% ipython --no-banner

In [1]: import numpy as np

In [2]: import numpy.linalg as la

In [3]: np.set_printoptions(suppress=True, linewidth=200)

In [4]: def tidy(a):
   ...:     return np.round(a, 1) + 0
   ...: 

In [5]: mat = np.loadtxt("block17.csv", delimiter=",")

In [6]: mat
Out[6]: 
array([[ 1.,  1.,  1.,  1., -1., -1., -1., -1.],
       [ 1., -1.,  1., -1., -1.,  1., -1.,  1.],
       [ 1., -1., -1.,  1., -1.,  1.,  1., -1.],
       [ 1.,  1., -1., -1.,  1.,  1., -1., -1.],
       [ 1., -1.,  1., -1.,  1., -1.,  1., -1.],
       [ 1.,  1., -1., -1., -1., -1.,  1.,  1.]])

In [7]: x = np.array([0, 3, 2, 3, -1, 3, 0, 0])

In [8]: a = np.maximum(mat @ x, 0)

In [9]: tidy(np.tanh(mat @ x))
Out[9]: array([ 1.,  0.,  1.,  0., -1., -1.])

In [10]: mat * (a > 1e-9)[:, None]
Out[10]: 
array([[ 1.,  1.,  1.,  1., -1., -1., -1., -1.],
       [ 0., -0.,  0., -0., -0.,  0., -0.,  0.],
       [ 1., -1., -1.,  1., -1.,  1.,  1., -1.],
       [ 0.,  0., -0., -0.,  0.,  0., -0., -0.],
       [ 0., -0.,  0., -0.,  0., -0.,  0., -0.],
       [ 0.,  0., -0., -0., -0., -0.,  0.,  0.]])

In [11]: np.flatnonzero(a > 1e-9)
Out[11]: array([0, 2])

In [12]: print(np.maximum(mat @ (3 * x), 0))
[18.  0.  6.  0.  0.  0.]

In [13]: a
Out[13]: array([6., 0., 2., 0., 0., 0.])

In [14]: U, sv = la.svd(mat)
ValueError: too many values to unpack (expected 2)


In [15]: U, sv, Vh = la.svd(mat, full_matrices=False)

In [16]: print(tidy(Vh @ Vh.T))
[[1. 0. 0. 0. 0. 0.]
 [0. 1. 0. 0. 0. 0.]
 [0. 0. 1. 0. 0. 0.]
 [0. 0. 0. 1. 0. 0.]
 [0. 0. 0. 0. 1. 0.]
 [0. 0. 0. 0. 0. 1.]]

In [17]: tidy(np.sqrt((sv ** 2).sum())), tidy(la.norm(mat))
Out[17]: (np.float64(6.9), np.float64(6.9))

In [18]: U.shape, sv.shape, Vh.shape
Out[18]: ((6, 6), (6,), (6, 8))

In [19]: print(tidy(U.T @ U))
[[1. 0. 0. 0. 0. 0.]
 [0. 1. 0. 0. 0. 0.]
 [0. 0. 1. 0. 0. 0.]
 [0. 0. 0. 1. 0. 0.]
 [0. 0. 0. 0. 1. 0.]
 [0. 0. 0. 0. 0. 1.]]

In [20]: W0 = np.load("layer0.npy")

In [21]: W0
Out[21]: 
array([[0, 1, 1, 0, 1, 0, 0, 1, 0],
       [1, 0, 1, 0, 0, 0, 0, 0, 0],
       [1, 1, 0, 0, 1, 0, 0, 1, 0],
       [0, 0, 0, 0, 0, 1, 1, 0, 1],
       [1, 0, 1, 0, 0, 0, 0, 0, 0],
       [0, 0, 0, 1, 0, 0, 1, 0, 1],
       [0, 0, 0, 1, 0, 1, 0, 0, 1],
       [1, 0, 1, 0, 0, 0, 0, 0, 0],
       [0, 0, 0, 1, 0, 1, 1, 0, 0]])

In [22]: [round(float(la.det(W0[:i, :i])), 2) + 0 for i in range(1, 10)]
Out[22]: [0.0, -1.0, 2.0, 0.0, 0.0, 0.0, 0.0, 0.0, 0.0]

In [23]: np.all(la.eigvalsh(W0) > 0)
Out[23]: np.False_

In [24]: tidy(la.eigvalsh(W0).min())
Out[24]: np.float64(-2.0)

In [25]: rng = np.random.default_rng(519127)

In [26]: idx = rng.permutation(9)

In [27]: idx
Out[27]: array([7, 2, 4, 8, 6, 3, 1, 5, 0])

In [28]: M2 = W0[idx][:, idx]

In [29]: np.allclose(M2, W0)
Out[29]: False

In [30]: tidy(la.det(M2)), tidy(la.det(W0[idx]))
Out[30]: (np.float64(0.0), np.float64(0.0))

In [31]: M2
Out[31]: 
array([[0, 1, 0, 0, 0, 0, 0, 0, 1],
       [1, 0, 1, 0, 0, 0, 1, 0, 1],
       [0, 1, 0, 0, 0, 0, 0, 0, 1],
       [0, 0, 0, 0, 1, 1, 0, 1, 0],
       [0, 0, 0, 1, 0, 1, 0, 1, 0],
       [0, 0, 0, 1, 1, 0, 0, 1, 0],
       [0, 1, 0, 0, 0, 0, 0, 0, 1],
       [0, 0, 0, 1, 1, 1, 0, 0, 0],
       [1, 1, 1, 0, 0, 0, 1, 0, 0]])

In [32]: print(np.trace(M2))
0

In [33]: w1 = np.array([[1, 2, -2, 0],
    ...:     [-1, 2, 2, 2],
    ...:     [-1, 0, 1, 1],
    ...:     [2, -2, 1, 2],
    ...:     [-1, -2, -1, -1],
    ...:     [2, -2, -2, -2],
    ...:     [0, 2, 0, -2],
    ...:     [2, -1, 2, -2],
    ...:     [1, 1, -1, 2]])

In [34]: b = np.array([5, -5, 8, -2])

In [35]: hid = np.maximum(W0 @ w1 + b, 0)

In [36]: hid
Out[36]: 
array([[ 4,  0, 12,  0],
       [ 5,  0,  7,  0],
       [ 6,  0,  9,  0],
       [ 8,  0,  5,  0],
       [ 5,  0,  7,  0],
       [ 8,  0,  8,  0],
       [10,  0,  6,  0],
       [ 5,  0,  7,  0],
       [ 9,  0,  7,  0]])

In [37]: (hid > 0).mean(axis=0)
Out[37]: array([1., 0., 1., 0.])

In [38]: la.matrix_rank(hid)
Out[38]: np.int64(2)

In [39]: C = np.array([[2, 2], [2, -3], [1, 0], [1, 3]])

In [40]: hid @ C
Out[40]: 
array([[20,  8],
       [17, 10],
       [21, 12],
       [21, 16],
       [17, 10],
       [24, 16],
       [26, 20],
       [17, 10],
       [25, 18]])

In [41]: (hid @ C).round(6).argmax(axis=1)
Out[41]: array([0, 0, 0, 0, 0, 0, 0, 0, 0])

In [42]: theta = rng.uniform(0, 2 * np.pi, 44)

In [43]: Q, _ = la.qr(np.array([[-0.8, -0.4],
    ...:     [0.0, -0.6],
    ...:     [1.0, 0.3],
    ...:     [-2.3, 1.6],
    ...:     [-0.8, 0.2],
    ...:     [-1.2, 0.1],
    ...:     [-0.5, 0.4],
    ...:     [-2.6, 2.1],
    ...:     [-2.3, -2.0],
    ...:     [0.1, 0.9]]))

In [44]: arr = 5 * np.c_[np.cos(theta), np.sin(theta)] @ Q.T

In [45]: tidy(arr)
Out[45]: 
array([[-0.7,  0.1,  1. , -2.7, -0.9, -1.3, -0.6, -3.1, -2. , -0.1],
       [-0.1, -0.7, -0.1,  2.9,  0.6,  0.7,  0.7,  3.6, -1.1,  1. ],
       [ 0.1,  0.7,  0.1, -2.9, -0.6, -0.7, -0.7, -3.6,  1.2, -1. ],
       [-0.7,  0.2,  0.9, -2.8, -0.9, -1.2, -0.6, -3.2, -1.7, -0.2],
       [ 0.5, -0.4, -0.7,  2.9,  0.8,  1.1,  0.7,  3.5,  0.8,  0.4],
       [-1.2, -0.4,  1.3, -1.3, -0.7, -1.2, -0.3, -1.3, -3.9,  0.8],
       [-0.8, -0.9,  0.8,  1.6,  0. , -0.2,  0.4,  2.2, -3.6,  1.3],
       [-1. , -0.1,  1.2, -2.3, -0.9, -1.3, -0.5, -2.5, -2.9,  0.3],
       [ 0.9,  0. , -1.1,  2.4,  0.9,  1.3,  0.5,  2.7,  2.7, -0.2],
       [ 1.1,  0.8, -1.1, -0.4,  0.3,  0.7, -0.2, -0.9,  4.3, -1.3],
       [ 0.1,  0.7,  0.1, -2.8, -0.6, -0.6, -0.7, -3.6,  1.3, -1. ],
       [-1.2, -0.6,  1.3, -0.7, -0.6, -1.1, -0.1, -0.5, -4.3,  1. ],
       [-0.5,  0.4,  0.7, -3. , -0.8, -1.1, -0.7, -3.5, -0.8, -0.5],
       [-0.5, -0.8,  0.4,  2.3,  0.3,  0.2,  0.6,  3. , -2.7,  1.3],
       [-0.4,  0.4,  0.6, -3. , -0.8, -1.1, -0.7, -3.5, -0.6, -0.5],
       [ 1. ,  0.2, -1.2,  2.1,  0.8,  1.3,  0.4,  2.2,  3.2, -0.4],
       [-1.2, -0.5,  1.3, -1. , -0.7, -1.2, -0.2, -0.8, -4.2,  0.9],
       [ 0.4, -0.4, -0.6,  3. ,  0.8,  1.1,  0.7,  3.6,  0.6,  0.5],
       [-1.1, -0.8,  1.2,  0.2, -0.4, -0.8,  0.1,  0.6, -4.4,  1.2],
       [-0.3, -0.8,  0.1,  2.7,  0.5,  0.5,  0.6,  3.4, -1.9,  1.1],
       [-0.3, -0.8,  0.1,  2.7,  0.5,  0.5,  0.6,  3.4, -1.9,  1.1],
       [ 0.8, -0.1, -1. ,  2.7,  0.9,  1.3,  0.6,  3.1,  2.1,  0. ],
       [ 0.3,  0.8, -0.1, -2.6, -0.5, -0.4, -0.6, -3.4,  2. , -1.1],
       [-1.1, -0.4,  1.3, -1.6, -0.8, -1.3, -0.3, -1.6, -3.7,  0.6],
       [ 1. ,  0.1, -1.2,  2.2,  0.9,  1.3,  0.5,  2.5,  3. , -0.3],
       [ 0.2,  0.7,  0. , -2.8, -0.5, -0.6, -0.7, -3.5,  1.5, -1. ],
       [ 0.9,  0.9, -0.9, -1.3,  0.1,  0.4, -0.4, -1.9,  3.9, -1.3],
       [ 1.1,  0.8, -1.1, -0.4,  0.3,  0.7, -0.2, -0.9,  4.3, -1.3],
       [ 0.7, -0.1, -1. ,  2.7,  0.9,  1.3,  0.6,  3.1,  1.9,  0.1],
       [-0.7, -0.9,  0.6,  2. ,  0.2,  0. ,  0.5,  2.7, -3.2,  1.3],
       [ 1.1,  0.4, -1.3,  1.5,  0.8,  1.3,  0.3,  1.5,  3.8, -0.7],
       [-0.9,  0. ,  1.1, -2.4, -0.9, -1.3, -0.5, -2.7, -2.7,  0.2],
       [ 1.2,  0.5, -1.3,  1.3,  0.7,  1.2,  0.2,  1.2,  4. , -0.8],
       [ 1. ,  0.8, -1. , -1. ,  0.2,  0.5, -0.3, -1.5,  4.1, -1.3],
       [ 0.4,  0.8, -0.2, -2.5, -0.4, -0.3, -0.6, -3.2,  2.3, -1.2],
       [-1.1, -0.3,  1.3, -1.6, -0.8, -1.3, -0.3, -1.7, -3.7,  0.6],
       [-1. , -0.9,  0.9,  1.2, -0.1, -0.4,  0.3,  1.7, -4. ,  1.3],
       [ 1.2,  0.6, -1.3,  0.6,  0.6,  1.1,  0.1,  0.4,  4.3, -1. ],
       [ 0.4,  0.8, -0.2, -2.6, -0.4, -0.4, -0.6, -3.3,  2.1, -1.2],
       [-0.2, -0.7,  0. ,  2.8,  0.5,  0.5,  0.7,  3.5, -1.6,  1.1],
       [-0.2,  0.5,  0.4, -3. , -0.7, -0.9, -0.7, -3.6,  0.1, -0.7],
       [ 0. ,  0.6,  0.2, -2.9, -0.6, -0.7, -0.7, -3.6,  1. , -0.9],
       [ 0.6, -0.2, -0.9,  2.8,  0.9,  1.2,  0.6,  3.3,  1.5,  0.2],
       [ 0. ,  0.7,  0.2, -2.9, -0.6, -0.7, -0.7, -3.6,  1. , -0.9]])

In [46]: U, sv, Vh = la.svd(arr)

In [47]: vecs = Vh[:(sv > 1e-8).sum()]

In [48]: x = arr[10] + 3 * arr[36] + rng.integers(2) * np.eye(10)[6]

In [49]: tidy(x)
Out[49]: array([ -2.8,  -1.9,   2.9,   0.7,  -0.9,  -2. ,   1.3,   1.7, -10.7,   3. ])

In [50]: tidy(vecs.T @ vecs)
Out[50]: 
array([[ 0.1,  0. , -0.1,  0. ,  0. ,  0.1,  0. ,  0. ,  0.2,  0. ],
       [ 0. ,  0. ,  0. , -0.1,  0. ,  0. ,  0. , -0.1,  0.1,  0. ],
       [-0.1,  0. ,  0.1, -0.1,  0. , -0.1,  0. , -0.1, -0.2,  0. ],
       [ 0. , -0.1, -0.1,  0.4,  0.1,  0.1,  0.1,  0.4,  0. ,  0.1],
       [ 0. ,  0. ,  0. ,  0.1,  0. ,  0. ,  0. ,  0.1,  0.1,  0. ],
       [ 0.1,  0. , -0.1,  0.1,  0. ,  0.1,  0. ,  0.1,  0.2,  0. ],
       [ 0. ,  0. ,  0. ,  0.1,  0. ,  0. ,  0. ,  0.1,  0. ,  0. ],
       [ 0. , -0.1, -0.1,  0.4,  0.1,  0.1,  0.1,  0.5, -0.1,  0.1],
       [ 0.2,  0.1, -0.2,  0. ,  0.1,  0.2,  0. , -0.1,  0.8, -0.2],
       [ 0. ,  0. ,  0. ,  0.1,  0. ,  0. ,  0. ,  0.1, -0.2,  0.1]])

In [51]: tidy(np.diag(vecs.T @ vecs))
Out[51]: array([0.1, 0. , 0.1, 0.4, 0. , 0.1, 0. , 0.5, 0.8, 0.1])
